% python3 -q
>>> import numpy as np
>>> import numpy.linalg as la
>>> np.set_printoptions(suppress=True, linewidth=160)
>>> W0 = np.array([[4.0, -6.0, 6.0, -6.0, 0.0, 6.0, 2.0, 4.0],
...     [-6.0, 39.0, -36.0, 36.0, 0.0, -36.0, -12.0, -24.0],
...     [6.0, -36.0, 39.0, -36.0, 0.0, 36.0, 12.0, 24.0],
...     [-6.0, 36.0, -36.0, 39.0, 0.0, -36.0, -12.0, -24.0],
...     [0.0, 0.0, 0.0, 0.0, 3.0, 0.0, 0.0, 0.0],
...     [6.0, -36.0, 36.0, -36.0, 0.0, 39.0, 12.0, 24.0],
...     [2.0, -12.0, 12.0, -12.0, 0.0, 12.0, 7.0, 8.0],
...     [4.0, -24.0, 24.0, -24.0, 0.0, 24.0, 8.0, 19.0]])
>>> rng = np.random.default_rng(3884)
>>> labels = rng.permutation(8)
>>> print(labels)
[1 4 5 2 7 6 3 0]
>>> A2 = W0[labels][:, labels]
>>> print(np.round(la.det(A2), 3), np.round(la.det(W0[labels]), 3))
367416.0 367416.0
>>> print(np.round(np.sort(np.abs(la.eigvals(A2))), 3))
[  3.   3.   3.   3.   3.   3.   3. 168.]
>>> print(A2)
[[ 39.   0. -36. -36. -24. -12.  36.  -6.]
 [  0.   3.   0.   0.   0.   0.   0.   0.]
 [-36.   0.  39.  36.  24.  12. -36.   6.]
 [-36.   0.  36.  39.  24.  12. -36.   6.]
 [-24.   0.  24.  24.  19.   8. -24.   4.]
 [-12.   0.  12.  12.   8.   7. -12.   2.]
 [ 36.   0. -36. -36. -24. -12.  39.  -6.]
 [ -6.   0.   6.   6.   4.   2.  -6.   4.]]
>>> x0 = np.array([3, 1, 3, 1, 0, 1, 2, 1])
>>> h1 = np.maximum(A2 @ x0, 0)
>>> print(np.flatnonzero(h1 > 1e-9))
[0 1 6]
>>> print(np.maximum(A2 @ x0, 0) - np.maximum(-A2 @ x0, 0))
[ 27.   3.  -9. -15. -12.  -3.  24.   0.]
>>> r0 = np.array([2, 3, -3, -2, -1, -1, -1, 3])
>>> A2 = W0 + np.outer(r0, np.eye(8)[2])
>>> print(la.matrix_rank(A2 - W0))
1
>>> print(la.matrix_rank(la.inv(A2) - la.inv(W0), tol=1e-8))
1
>>> print(A2)
[[  4.  -6.   8.  -6.   0.   6.   2.   4.]
 [ -6.  39. -33.  36.   0. -36. -12. -24.]
 [  6. -36.  36. -36.   0.  36.  12.  24.]
 [ -6.  36. -38.  39.   0. -36. -12. -24.]
 [  0.   0.  -1.   0.   3.   0.   0.   0.]
 [  6. -36.  35. -36.   0.  39.  12.  24.]
 [  2. -12.  11. -12.   0.  12.   7.   8.]
 [  4. -24.  27. -24.   0.  24.   8.  19.]]
>>> J = np.array([[4, 4, 4, 4, 4, 4, 4],
...     [4, 8, 8, 8, 8, 8, 8],
...     [4, 8, 12, 12, 12, 12, 12],
...     [4, 8, 12, 16, 16, 16, 16],
...     [4, 8, 12, 16, 20, 20, 20],
...     [4, 8, 12, 16, 20, 24, 24],
...     [4, 8, 12, 16, 20, 24, 28]])
>>> theta = np.radians(36)
>>> r_ = np.eye(7)
>>> r_[1, 1] = r_[0, 0] = np.cos(theta)
>>> r_[1, 0], r_[0, 1] = -np.sin(theta), np.sin(theta)
>>> print(r_.round(3))
[[ 0.809  0.588  0.     0.     0.     0.     0.   ]
 [-0.588  0.809  0.     0.     0.     0.     0.   ]
 [ 0.     0.     1.     0.     0.     0.     0.   ]
 [ 0.     0.     0.     1.     0.     0.     0.   ]
 [ 0.     0.     0.     0.     1.     0.     0.   ]
 [ 0.     0.     0.     0.     0.     1.     0.   ]
 [ 0.     0.     0.     0.     0.     0.     1.   ]]
>>> A2 = J @ r_.T
>>> print(np.allclose(J @ J.T, A2 @ A2.T))
True
>>> print(np.round(la.svd(J, compute_uv=False), 3), np.round(la.svd(A2, compute_uv=False), 3))
[91.523 10.472  4.     2.233  1.528  1.198  1.045] [91.523 10.472  4.     2.233  1.528  1.198  1.045]
>>> print(A2.round(3))
[[ 5.587  0.885  4.     4.     4.     4.     4.   ]
 [ 7.938  4.121  8.     8.     8.     8.     8.   ]
 [ 7.938  4.121 12.    12.    12.    12.    12.   ]
 [ 7.938  4.121 12.    16.    16.    16.    16.   ]
 [ 7.938  4.121 12.    16.    20.    20.    20.   ]
 [ 7.938  4.121 12.    16.    20.    24.    24.   ]
 [ 7.938  4.121 12.    16.    20.    24.    28.   ]]
>>> print(round(float(la.det(r_)), 3), round(np.trace(r_), 3))
1.0 6.618
>>> print(np.allclose(la.norm(J, axis=1), la.norm(A2, axis=1)))
True
>>> vals, evecs = la.eigh(J)
>>> print(np.round(la.eigvalsh(J + -1 * np.eye(7)), 3))
[ 0.045  0.198  0.528  1.233  3.     9.472 90.523]
>>> print(np.round(evecs.T @ J @ evecs, 3) + 0)
[[ 1.045  0.     0.     0.     0.     0.     0.   ]
 [ 0.     1.198  0.     0.     0.     0.     0.   ]
 [ 0.     0.     1.528  0.     0.     0.     0.   ]
 [ 0.     0.     0.     2.233  0.     0.     0.   ]
 [ 0.     0.     0.     0.     4.     0.     0.   ]
 [ 0.     0.     0.     0.     0.    10.472  0.   ]
 [ 0.     0.     0.     0.     0.     0.    91.523]]
>>> print(np.round(la.eigvalsh(J @ J), 3))
[   1.092    1.436    2.334    4.988   16.     109.666 8376.484]
>>> print(vals.round(3))
[ 1.045  1.198  1.528  2.233  4.    10.472 91.523]
>>> A2 = J / np.sqrt((J ** 2).mean(axis=1, keepdims=True))
>>> print(la.matrix_rank(A2) == la.matrix_rank(J))
True
>>> print(A2[2].round(3))
[0.374 0.748 1.122 1.122 1.122 1.122 1.122]
